In [1]: import numpy as np

In [2]: np.set_printoptions(precision=2, suppress=True, linewidth=100, sign=" ")

In [3]: X = np.loadtxt("case19.csv", delimiter=",")

In [4]: X.round(2) + 0
Out[4]: 
array([[ 77.29,  -6.02, -23.24,  15.8 , -36.47,   5.97,  15.84,  54.09, -55.72,  40.47],
       [ 59.99,  -6.05, -18.28,  14.38, -26.85,   5.76,  14.59,  42.  , -41.47,  30.89],
       [ 53.2 ,  -5.99, -16.26,  13.74, -23.15,   5.64,  13.96,  37.29, -36.03,  27.21],
       [ 49.18,  -5.93, -15.03,  13.34, -20.98,   5.56,  13.53,  34.51, -32.86,  25.05],
       [ 45.15,  -5.85, -13.79,  12.92, -18.83,   5.47,  13.07,  31.75, -29.73,  22.93],
       [ 43.26,  -5.81, -13.2 ,  12.71, -17.83,   5.42,  12.83,  30.44, -28.27,  21.93],
       [ 26.7 ,  -5.15,  -7.81,  10.58,  -9.35,   4.86,  10.26,  19.18, -16.05,  13.5 ],
       [  8.93,  -3.43,  -1.51,   6.89,  -1.35,   3.56,   5.64,   7.28,  -4.63,   5.17],
       [  1.23,  -1.36,   0.98,   3.02,   0.72,   1.75,   1.65,   1.83,  -0.9 ,   1.64],
       [  1.08,  -1.28,   1.  ,   2.85,   0.72,   1.66,   1.51,   1.7 ,  -0.84,   1.55],
       [  0.  ,  -0.01,   0.01,   0.02,   0.01,   0.01,   0.  ,   0.01,  -0.01,   0.01],
       [  0.08,   0.34,  -0.89,  -1.  ,  -0.38,  -0.64,  -0.14,  -0.51,   0.47,  -0.7 ],
       [  0.48,   0.79,  -3.56,  -3.03,  -1.01,  -2.03,   0.35,  -1.84,   2.34,  -2.79],
       [  0.5 ,   0.81,  -3.73,  -3.13,  -1.03,  -2.11,   0.41,  -1.92,   2.48,  -2.93],
       [  0.58,   0.86,  -4.6 ,  -3.64,  -1.1 ,  -2.48,   0.73,  -2.39,   3.25,  -3.67],
       [  0.59,   0.86,  -4.74,  -3.72,  -1.11,  -2.54,   0.79,  -2.46,   3.38,  -3.79],
       [  0.4 ,   0.69,  -9.7 ,  -6.06,  -0.67,  -4.36,   3.37,  -5.63,   9.04,  -8.68],
       [  0.3 ,   0.63, -10.34,  -6.31,  -0.53,  -4.57,   3.76,  -6.1 ,   9.9 ,  -9.38],
       [ -1.13,  -0.06, -15.35,  -8.12,   1.15,  -6.1 ,   7.26, -10.32,  17.58, -15.45],
       [ -2.6 ,  -0.67, -18.59,  -9.14,   2.72,  -7.01,   9.82, -13.5 ,  23.35, -19.86],
       [ -7.59,  -2.51, -26.22, -11.25,   7.7 ,  -9.  ,  16.58, -22.29,  39.1 , -31.6 ],
       [-10.75,  -3.58, -29.95, -12.17,  10.72,  -9.92,  20.19, -27.2 ,  47.81, -37.98],
       [-12.15,  -4.04, -31.45, -12.52,  12.04, -10.28,  21.7 , -29.28,  51.48, -40.65],
       [-13.95,  -4.62, -33.28, -12.95,  13.71, -10.71,  23.57, -31.9 ,  56.08, -43.99],
       [-15.04,  -4.97, -34.34, -13.19,  14.73, -10.96,  24.68, -33.46,  58.83, -45.97],
       [-17.86,  -5.84, -36.94, -13.76,  17.31, -11.56,  27.43, -37.39,  65.72, -50.94],
       [-23.35,  -7.5 , -41.55, -14.73,  22.29, -12.59,  32.53, -44.81,  78.63, -60.21],
       [-27.46,  -8.7 , -44.72, -15.37,  25.97, -13.29,  36.15, -50.19,  87.97, -66.87]])

In [5]: z = X[:, 3] > np.median(X[:, 3])

In [6]: r0 = X[z].mean(axis=0) - X[~z].mean(axis=0)

In [7]: round(float((((X - X.mean(axis=0)) @ r0 > 0) == z).mean()), 2)
Out[7]: 0.93

In [8]: np.argsort(-np.abs(r0).round(6), kind="stable")
Out[8]: array([ 8,  9,  7,  0,  4,  3,  2,  5,  6,  1])
